$ python3 -q
>>> import numpy as np
>>> import numpy.linalg as la
>>> np.set_printoptions(suppress=True, linewidth=200)
>>> feats = np.array([[1, -1, 0, -2], [-2, 3, 3, 1], [1, 1, -3, 2], [0, -1, -3, 1]])
>>> feats[-1] = feats[0] + -1 * feats[1]
>>> feats
array([[ 1, -1,  0, -2],
       [-2,  3,  3,  1],
       [ 1,  1, -3,  2],
       [ 3, -4, -3, -3]])
>>> # rows and columns are dependent
>>> B = np.array([[0, 0, 0], [1, -1, 2], [2, 1, 1], [1, -2, -2]])
>>> np.einsum("ik,kj->ji", feats, B)
array([[ -3,  10,  -3, -13],
       [  5,  -2,  -8,   7],
       [  2,   7,  -5,  -5]])
>>> la.matrix_rank(feats @ B)
np.int64(3)
>>> np.einsum("ij->j", feats)
array([ 3, -1, -3, -2])
>>> feats @ B
array([[ -3,   5,   2],
       [ 10,  -2,   7],
       [ -3,  -8,  -5],
       [-13,   7,  -5]])
>>> feats @ feats
array([[ -3,   4,   3,   3],
       [ -2,  10,  -3,  10],
       [  2,  -9,   6, -13],
       [ -1,  -6,   6,  -7]])
>>> la.determinant(feats)
Traceback (most recent call last):
  File "<python-input-13>", line 1, in <module>
    la.determinant(feats)
    ^^^^^^^^^^^^^^
AttributeError: module 'numpy.linalg' has no attribute 'determinant'
>>> feats.inv()
Traceback (most recent call last):
  File "<python-input-14>", line 1, in <module>
    feats.inv()
    ^^^^^^^^^
AttributeError: 'numpy.ndarray' object has no attribute 'inv'
>>> np.allclose(feats, feats.T)
False
>>> np.trace(feats)
np.int64(-2)
>>> np.round(np.abs(la.eigvals(feats)).max(), 2)
np.float64(2.3)
>>> (feats + feats.T) / 2
array([[ 1. , -1.5,  0.5,  0.5],
       [-1.5,  3. ,  2. , -1.5],
       [ 0.5,  2. , -3. , -0.5],
       [ 0.5, -1.5, -0.5, -3. ]])
>>> np.argsort(-la.norm(feats, axis=0).round(6), kind="stable")[:3]
array([1, 2, 3])
>>> [round(float(x), 2) for x in la.svd(feats, compute_uv=False)[:3]]
[8.27, 4.19, 1.02]
>>> la.matrix_rank(feats, rtol=0.1)
np.int64(3)
>>> rng = np.random.default_rng(790107)
>>> B = feats + rng.integers(-2, 3, (4, 3)) @ rng.integers(-2, 3, (3, 4))
>>> B
array([[ -5,  -1,   0,  -6],
       [  0,   2,   4,   2],
       [  6,   3,   3,  -2],
       [ -3, -10,  -5,  -1]])
>>> la.matrix_rank(B - feats, tol=1e-8)
np.int64(3)
>>> np.abs(B - feats).sum(axis=1)
array([10,  5, 17, 16])
>>> B - feats
array([[-6,  0,  0, -4],
       [ 2, -1,  1,  1],
       [ 5,  2,  6, -4],
       [-6, -6, -2,  2]])
>>> np.round(la.svd(B - feats, compute_uv=False), 2) + 0
array([12.37,  7.  ,  4.24,  0.  ])
>>> m1 = np.load("run12.npy")
>>> m1
array([[  6,   3,   4,   7],
       [  3,   5,   9,   6],
       [  4,   8,   1,   8],
       [ -3, -12, -23, -11]])
>>> left, sigma, Vt = la.svd(m1)
>>> V = Vt[:(sigma > 1e-8).sum()]
>>> x = m1[3] + 3 * m1[0] + rng.integers(2) * np.eye(4)[2]
>>> x
array([ 15.,  -3., -11.,  10.])
>>> la.matrix_rank(np.vstack([m1, x]))
np.int64(3)
>>> round(la.norm(x - V.T @ V @ x), 2)
np.float64(0.0)
>>> np.allclose(V.T @ V @ x, x)
True
>>> np.round(V.T @ V, 2)
array([[ 0.66, -0.24, -0.03,  0.41],
       [-0.24,  0.84, -0.02,  0.28],
       [-0.03, -0.02,  1.  ,  0.03],
       [ 0.41,  0.28,  0.03,  0.51]])
>>> C = np.array([[0.2, -1.3, -1.6, 0.2], [0.4, 0.8, 0.0, 0.8]])
>>> A = np.array([[-2, 0],
...     [-2, -2],
...     [-2, -1],
...     [-2, 0],
...     [2, -1],
...     [0, -2],
...     [-1, 1],
...     [1, 1],
...     [-2, -2],
...     [1, 2],
...     [0, -2]]) @ C + 0.02 * rng.normal(size=(11, 4))
>>> A.round(2) + 0
array([[-0.41,  2.61,  3.2 , -0.39],
       [-1.21,  0.99,  3.22, -1.99],
       [-0.82,  1.8 ,  3.2 , -1.19],
       [-0.39,  2.6 ,  3.2 , -0.38],
       [ 0.04, -3.39, -3.22, -0.39],
       [-0.8 , -1.6 , -0.01, -1.6 ],
       [ 0.19,  2.11,  1.59,  0.6 ],
       [ 0.61, -0.49, -1.57,  0.98],
       [-1.23,  0.99,  3.18, -1.98],
       [ 1.01,  0.31, -1.57,  1.79],
       [-0.78, -1.58,  0.  , -1.62]])
>>> cen = A - A.mean(axis=0)
>>> V = la.svd(cen)[2][:2]
>>> B = cen - cen @ V.T @ V
>>> np.round(B.std(axis=0), 2)
array([0.01, 0.01, 0.01, 0.01])
>>> np.round((cen @ V.T).std(axis=0), 2)
array([2.88, 1.55])
>>> np.round(np.cov(cen @ V.T, rowvar=False), 2) + 0
array([[9.11, 0.  ],
       [0.  , 2.63]])
>>> C = A[[9, 8]].astype(float)
>>> for _ in range(6):
...     labels = la.norm(A[:, None] - C, axis=-1).argmin(axis=1)
...     C = np.array([A[labels == j].mean(axis=0) for j in range(2)])
... 
>>> labels
array([1, 1, 1, 1, 0, 1, 1, 0, 1, 0, 1])
>>> np.abs(C[1] - C[0]).argmax()
np.int64(2)
>>> C.round(2)
array([[ 0.55, -1.19, -2.12,  0.79],
       [-0.68,  0.99,  2.2 , -1.07]])
>>> np.bincount(labels)
array([3, 8])
>>> data = np.load("a.npy")
>>> data
array([[0, 0, 0, 0, 0],
       [0, 0, 1, 1, 1],
       [0, 1, 0, 0, 0],
       [0, 1, 0, 0, 1],
       [0, 1, 0, 1, 0]])
>>> w, V = la.eigh(data)
>>> np.round(la.svd(data, compute_uv=False), 2)
array([2.17, 1.48, 1.  , 0.31, 0.  ])
>>> np.abs(V[:, -1]).round(6).argmax()
np.int64(1)
>>> np.unique(w.round(6) + 0, return_counts=True)[1]
array([1, 1, 1, 1, 1])
>>> np.round(V.T @ data @ V, 2) + 0
array([[-1.48,  0.  ,  0.  ,  0.  ,  0.  ],
       [ 0.  , -1.  ,  0.  ,  0.  ,  0.  ],
       [ 0.  ,  0.  ,  0.  ,  0.  ,  0.  ],
       [ 0.  ,  0.  ,  0.  ,  0.31,  0.  ],
       [ 0.  ,  0.  ,  0.  ,  0.  ,  2.17]])
>>> q, _ = la.qr(np.array([[-1.6, -0.1, 0.3, -0.3],
...     [0.7, -1.4, 0.2, 0.3],
...     [1.2, -0.8, -0.8, 0.2],
...     [-1.2, -1.0, -0.7, -0.7]]))
>>> E = -2 * q
>>> E.round(2)
array([[ 1.31,  0.27, -0.51,  1.39],
       [-0.57,  1.41, -1.28, -0.2 ],
       [-0.99,  0.72,  1.06,  1.17],
       [ 0.99,  1.19,  0.99, -0.8 ]])
>>> x = np.array([-5, -3, 4, 4])
>>> target = E @ x
>>> b, lr = np.zeros(4), 1 / la.norm(E, 2) ** 2
>>> for i in range(20):
...     b -= lr * E.T @ (E @ b - target)
...     if i % 5 == 0: print(i, round(la.norm(E @ b - target), 2))
... 
0 0.0
5 0.0
10 0.0
15 0.0
>>> b.round(2)
array([-5., -3.,  4.,  4.])
>>> round(float(la.cond(E)), 2)
1.0
>>> q, r_ = la.qr(E)
>>> np.round(q @ r_, 2)
array([[ 1.31,  0.27, -0.51,  1.39],
       [-0.57,  1.41, -1.28, -0.2 ],
       [-0.99,  0.72,  1.06,  1.17],
       [ 0.99,  1.19,  0.99, -0.8 ]])
>>> np.round(np.abs(np.diag(r_)), 2)
array([2., 2., 2., 2.])
>>> x = np.array([3, 3, 1, 1])
>>> target = E @ x
>>> target.round(2)
array([5.65, 1.04, 1.45, 6.7 ])
>>> np.round(la.solve(E, E[:, 2]), 2) + 0
array([0., 0., 1., 0.])
>>> np.round(la.solve(E, -3 * target), 2)
array([-9., -9., -3., -3.])
>>> np.round(la.solve(E.T, E[0]), 2) + 0
array([1., 0., 0., 0.])
